>>> import numpy as np
>>> import numpy.linalg as la
>>> np.set_printoptions(suppress=True, linewidth=160)
>>> rng = np.random.default_rng(2661)
>>> W0 = np.triu(rng.random((3, 3)) < 0.8, 1).astype(int)
>>> W0 = W0 + W0.T
>>> print(W0)
[[0 1 1]
 [1 0 1]
 [1 1 0]]
>>> ev, vecs = la.eig(W0)
>>> print(ev.round(3))
[-1.  2. -1.]
>>> print(np.round(np.sort(la.eigvals(W0 @ W0)), 3))
[1. 1. 4.]
>>> print(np.round(W0 @ vecs[:, 0] - ev[0] * vecs[:, 0], 3) + 0)
[0. 0. 0.]
>>> print(round(np.prod(ev), 3))
2.0
>>> print(np.round(np.sort(la.eigvals(la.inv(W0))), 3))
[-1.  -1.   0.5]
>>> B = np.array([[3, 2, 2], [1, -1, -2], [1, 0, -2]])
>>> print(B.T @ W0.T)
[[ 2  4  4]
 [-1  2  1]
 [-4  0  0]]
>>> vec = np.array([0, 3, 1])
>>> h = np.maximum(W0 @ vec, 0)
>>> print(W0.T @ h)
[4 7 5]
>>> print(W0 * (h > 1e-9)[:, None])
[[0 1 1]
 [1 0 1]
 [1 1 0]]
>>> print(np.maximum(W0 @ vec, 0) - np.maximum(-W0 @ vec, 0))
[4 1 3]
>>> print(np.flatnonzero(h > 1e-9))
[0 1 2]
>>> print(np.maximum(W0 @ (3 * vec), 0))
[12  3  9]
>>> idx = rng.permutation(3)
>>> B = W0[:, idx] * rng.choice([-1, 1], 3)
>>> print(B)
[[-1  0 -1]
 [-1  1  0]
 [ 0  1 -1]]
>>> U, _, vt = la.svd(W0.T @ B)
>>> print(np.round(U @ vt, 3) + 0)
[[ 0.  1.  0.]
 [ 0.  0. -1.]
 [-1.  0.  0.]]
>>> X = np.loadtxt("dump.csv", delimiter=",")
>>> print(X)
[[  8.388   8.41  -10.359]
 [  5.686   7.895  -6.824]
 [  1.817   5.744  -2.724]
 [  1.496   5.468  -2.434]
 [  0.515   4.484  -1.593]
 [  0.411   4.364  -1.507]
 [ -1.065   1.858  -0.314]
 [ -0.741   0.181  -0.007]
 [  7.627   4.262   0.56 ]
 [  9.303   5.663   0.824]
 [ 10.929   7.105   1.118]
 [ 44.668  46.185  12.599]]
>>> # row 11 dominates
>>> cov = X.T @ X
>>> print((X @ X.T).shape)
(12, 12)
>>> print(np.round(la.svd(X, compute_uv=False) ** 2, 3))
[4865.769  256.603   52.826]
>>> print(la.matrix_rank(cov))
3
>>> cov = np.cov(X, rowvar=False)
>>> print(np.round(X.std(axis=0), 3))
[11.934 11.59   5.193]
>>> print(np.round(np.polyfit(X[:, 1], X[:, 2], 1), 3))
[ 0.312 -3.531]
>>> print(round(float(np.corrcoef(X[:, 1], X[:, 2])[0, 1]), 3))
0.696
>>> print(np.argwhere(np.triu(np.abs(np.corrcoef(X.T)) > 0.8, 1)))
[[0 1]]
>>> B = W0 / np.sqrt((W0 ** 2).mean(axis=1, keepdims=True))
>>> print(B[0].round(3))
[0.    1.225 1.225]
>>> print(la.matrix_rank(B) == la.matrix_rank(W0))
True
>>> print(np.round(la.norm(B, axis=1), 3))
[1.732 1.732 1.732]
>>> print(la.matrix_rank(W0 - W0.mean(axis=1, keepdims=True)))
2
>>> Xs = (X - X.mean(axis=0)) / X.std(axis=0)
>>> print(np.argwhere(np.abs(Xs) > 2))
[[11  0]
 [11  1]
 [11  2]]
>>> print(np.round(Xs.std(axis=0), 3))
[1. 1. 1.]
>>> b = la.lstsq(np.delete(Xs, 1, axis=1), Xs[:, 1])[0]
>>> print(np.abs(b).argmax())
0
